>>> import numpy as np
>>> np.set_printoptions(precision=2, suppress=True, linewidth=200, sign=" ")
>>> rd = lambda a: np.round(a, 2) + 0
>>> Z = 5 * np.array([[0.6, -1.6, -0.6], [-0.4, 1.2, 0.9], [0.5, -0.2, 1.8]])
>>> rng = np.random.default_rng(537720)
>>> lab = rng.integers(0, 3, 27)
>>> W0 = Z[lab] + rng.normal(size=(27, 3))
>>> print(rd(W0))
[[ 3.19 -7.07 -2.4 ]
 [-1.57  6.56  4.2 ]
 [-1.75  4.14  3.8 ]
 [ 3.93 -8.19 -4.82]
 [ 2.72 -1.57  7.31]
 [-1.66  6.02  3.54]
 [-2.89  6.55  3.68]
 [ 4.77 -8.69 -2.45]
 [ 0.49  6.33  5.06]
 [ 2.89 -2.49 10.77]
 [ 2.53  0.01  8.51]
 [-2.69  6.32  3.95]
 [-1.42  6.08  4.19]
 [ 1.16 -7.78 -2.66]
 [ 2.56 -7.59 -3.19]
 [-2.48  7.02  4.32]
 [ 3.6  -1.39  8.41]
 [ 1.67 -1.97  8.46]
 [-2.76  7.4   5.66]
 [ 1.3  -6.94 -5.69]
 [ 3.34 -8.19 -3.31]
 [ 1.16 -1.67  9.28]
 [ 2.6  -8.51 -1.58]
 [-2.39  4.82  5.45]
 [ 4.4  -9.99 -3.81]
 [ 3.92 -1.89  9.41]
 [ 3.3  -7.91 -4.02]]
>>> out = W0 + rng.integers(-2, 3, (27, 2)) @ rng.integers(-2, 3, (2, 3))
>>> print(rd(out))
[[ -2.81  -7.07  -0.4 ]
 [  0.43  10.56  -1.8 ]
 [ -1.75   4.14   3.8 ]
 [  6.93  -8.19  -5.82]
 [  4.72   2.43   1.31]
 [  0.34   4.02   5.54]
 [ -2.89   3.55   7.68]
 [  3.77  -7.69  -3.45]
 [ -3.51   4.33   9.06]
 [  5.89  -2.49   9.77]
 [  2.53   3.01   4.51]
 [ -0.69   4.32   5.95]
 [ -0.42   8.08   1.19]
 [  1.16  -4.78  -6.66]
 [  3.56  -5.59  -6.19]
 [ -1.48   9.02   1.32]
 [  7.6    0.61   4.41]
 [  3.67  -3.97  10.46]
 [  1.24   6.4    5.66]
 [ -4.7   -6.94  -3.69]
 [  0.34 -11.19   1.69]
 [  2.16  -2.67  10.28]
 [  4.6   -7.51  -3.58]
 [ -4.39   6.82   3.45]
 [  2.4   -7.99  -5.81]
 [  2.92  -0.89   8.41]
 [  5.3   -3.91 -10.02]]
>>> print(rd(out - W0))
[[-6.  0.  2.]
 [ 2.  4. -6.]
 [ 0.  0.  0.]
 [ 3.  0. -1.]
 [ 2.  4. -6.]
 [ 2. -2.  2.]
 [ 0. -3.  4.]
 [-1.  1. -1.]
 [-4. -2.  4.]
 [ 3.  0. -1.]
 [ 0.  3. -4.]
 [ 2. -2.  2.]
 [ 1.  2. -3.]
 [ 0.  3. -4.]
 [ 1.  2. -3.]
 [ 1.  2. -3.]
 [ 4.  2. -4.]
 [ 2. -2.  2.]
 [ 4. -1.  0.]
 [-6.  0.  2.]
 [-3. -3.  5.]
 [ 1. -1.  1.]
 [ 2.  1. -2.]
 [-2.  2. -2.]
 [-2.  2. -2.]
 [-1.  1. -1.]
 [ 2.  4. -6.]]
>>> print(rd(np.linalg.svd(out - W0, compute_uv=False)))
[ 21.01  12.4    0.  ]
>>> E = np.load("out8.npy")
>>> print(E)
[[ 3.  3.  3.  2.  2.  1.]
 [-1.  3.  2.  1.  0.  2.]
 [ 3. -2.  3.  1.  2.  1.]
 [ 0.  0.  0. -1.  1. -2.]
 [ 0.  0.  0. -1. -1.  1.]
 [ 0.  0.  0. -1.  2. -1.]]
>>> u, g = E[1], E[5]
>>> print(u @ u)
19.0
>>> pr = (u @ g) / (u @ u) * u
>>> print(rd(np.linalg.norm(u + g) ** 2 + np.linalg.norm(u - g) ** 2))
50.0
>>> print(np.linalg.matrix_rank(np.outer(u, g)))
1
>>> print(rd(pr))
[ 0.16 -0.47 -0.32 -0.16  0.   -0.32]
>>> print(rd((g - pr) @ u))
0.0
>>> print(np.outer(u, g))
[[-0. -0. -0.  1. -2.  1.]
 [ 0.  0.  0. -3.  6. -3.]
 [ 0.  0.  0. -2.  4. -2.]
 [ 0.  0.  0. -1.  2. -1.]
 [ 0.  0.  0. -0.  0. -0.]
 [ 0.  0.  0. -2.  4. -2.]]
>>> U, sv, Vt = np.linalg.svd(E, full_matrices=False)
>>> print(rd(np.cumsum(sv ** 2) / np.sum(sv ** 2)))
[ 0.57  0.83  0.95  0.98  0.99  1.  ]
>>> print(rd(np.abs(Vt[0])))
[ 0.47  0.3   0.61  0.34  0.35  0.27]
>>> print(rd(sv))
[ 7.51  5.    3.37  1.76  1.28  0.79]
>>> print(np.abs(U[:, 0]).round(6).argmax())
0
>>> print((sv > 1e-8).sum())
6
>>> print(rd(U.T @ E @ Vt.T))
[[ 7.51  0.    0.    0.    0.    0.  ]
 [ 0.    5.    0.    0.    0.    0.  ]
 [ 0.    0.    3.37  0.    0.    0.  ]
 [ 0.    0.    0.    1.76  0.    0.  ]
 [ 0.    0.    0.    0.    1.28  0.  ]
 [ 0.    0.    0.    0.    0.    0.79]]
>>> vec = np.array([-2, -3, 3, -2, -1, -1])
>>> target = E @ vec
>>> coef, lr = np.zeros(6), 1 / np.linalg.norm(E, 2) ** 2
>>> for i in range(30):
...     coef -= lr * E.T @ (E @ coef - target)
...     if i % 10 == 0: print(i, round(np.linalg.norm(E @ coef - target), 2))
... 
0 8.26
10 3.93
20 2.74
>>> print(rd(coef))
[-1.41 -2.78  1.19 -1.71  0.02  0.12]
>>> out = np.array([[0, 3], [2, 2], [2, 2], [1, 2], [3, 2], [1, 1]])
>>> print(np.einsum("ik,kj->ij", E, out))
[[21. 30.]
 [13. 11.]
 [10. 18.]
 [ 0. -2.]
 [-3. -3.]
 [ 4.  1.]]
>>> print(np.linalg.matrix_rank(E @ out))
2
>>> print(out.T @ E.T)
[[21. 13. 10.  0. -3.  4.]
 [30. 11. 18. -2. -3.  1.]]
>>> print(np.vstack([E, out.T]).shape)
(8, 6)
>>> print(E @ out)
[[21. 30.]
 [13. 11.]
 [10. 18.]
 [ 0. -2.]
 [-3. -3.]
 [ 4.  1.]]
>>> print(np.einsum("ik,kj->ji", E, out))
[[21. 13. 10.  0. -3.  4.]
 [30. 11. 18. -2. -3.  1.]]
>>> K = np.load("data.npy")
>>> print(K)
[[ 1.    0.9   0.81  0.73  0.66]
 [ 0.9   1.    0.9   0.81  0.73]
 [ 0.81  0.9   1.    0.9   0.81]
 [ 0.73  0.81  0.9   1.    0.9 ]
 [ 0.66  0.73  0.81  0.9   1.  ]]
>>> # symmetric, so the eigenvalues are real
>>> print(np.einsum("ii->", K))
5.0
>>> print(rd(np.linalg.det(2 * K)), rd(np.linalg.det(K)))
0.04 0.0
>>> print(rd(np.linalg.det(K.T)))
0.0
>>> print(rd(np.linalg.eigvals(K)))
[ 4.26  0.45  0.15  0.08  0.06]
>>> w, evecs = np.linalg.eigh(K)
>>> print(rd(evecs.T @ K @ evecs))
[[ 0.06  0.    0.    0.    0.  ]
 [ 0.    0.08  0.    0.    0.  ]
 [ 0.    0.    0.15  0.    0.  ]
 [ 0.    0.    0.    0.45  0.  ]
 [ 0.    0.    0.    0.    4.26]]
>>> print(rd(np.abs(evecs[:, -1])))
[ 0.43  0.46  0.46  0.46  0.43]
>>> print(rd(evecs @ np.diag(w) @ evecs.T))
[[ 1.    0.9   0.81  0.73  0.66]
 [ 0.9   1.    0.9   0.81  0.73]
 [ 0.81  0.9   1.    0.9   0.81]
 [ 0.73  0.81  0.9   1.    0.9 ]
 [ 0.66  0.73  0.81  0.9   1.  ]]
>>> print(np.abs(evecs[:, -1]).round(6).argmax())
2
>>> print((w > 1e-8).sum(), (w < -1e-8).sum())
5 0
>>> w, evecs = np.linalg.eig(K)
>>> print(rd(np.sort(np.linalg.eigvals(np.linalg.inv(K)))))
[  0.23   2.22   6.77  12.63  17.26]
>>> print(rd(w))
[ 4.26  0.45  0.15  0.08  0.06]
>>> O = K.astype(float).copy()
>>> for j in range(5):
...     O[:, j] -= O[:, :j] @ (O[:, :j].T @ O[:, j])
...     O[:, j] /= np.linalg.norm(O[:, j])
... 
>>> print(rd(O.T @ O))
[[ 1.  0.  0.  0.  0.]
 [ 0.  1.  0.  0.  0.]
 [ 0.  0.  1.  0.  0.]
 [ 0.  0.  0.  1.  0.]
 [ 0.  0.  0.  0.  1.]]
>>> print(rd(O.T @ K))
[[ 1.85  1.94  1.95  1.9   1.78]
 [ 0.    0.18  0.29  0.34  0.35]
 [ 0.    0.    0.17  0.27  0.3 ]
 [ 0.    0.    0.    0.16  0.23]
 [ 0.    0.    0.    0.    0.14]]
>>> O, evecs = np.linalg.qr(K[:, :2])[0], np.linalg.qr(K[:, 2:])[0]
>>> sv = np.linalg.svd(O.T @ evecs, compute_uv=False)
>>> print(rd(sv))
[ 1.    0.31]
>>> print(rd(np.degrees(np.arccos(sv.clip(0, 1)))))
[  4.24  71.92]
>>> print((sv > 0.9).sum())
1
>>> print(rd(np.linalg.norm(O @ O.T - evecs @ evecs.T, 2)))
1.0
>>> arr = np.array([[2, 1, -1, 0, -3],
...     [-3, 2, 1, -1, 0],
...     [0, -3, 2, 1, -1],
...     [-1, 0, -3, 2, 1],
...     [1, -1, 0, -3, 2]])
>>> vec = np.array([2, 1, 1, 2, 0])
>>> target = arr @ vec
>>> coef, lr = np.zeros(5), 1 / np.linalg.norm(arr, 2) ** 2
>>> for i in range(15):
...     coef -= lr * arr.T @ (arr @ coef - target)
...     if i % 5 == 0: print(i, round(np.linalg.norm(arr @ coef - target), 2))
... 
0 2.58
5 2.03
10 1.6
>>> print(rd(np.linalg.cond(arr)))
4.67
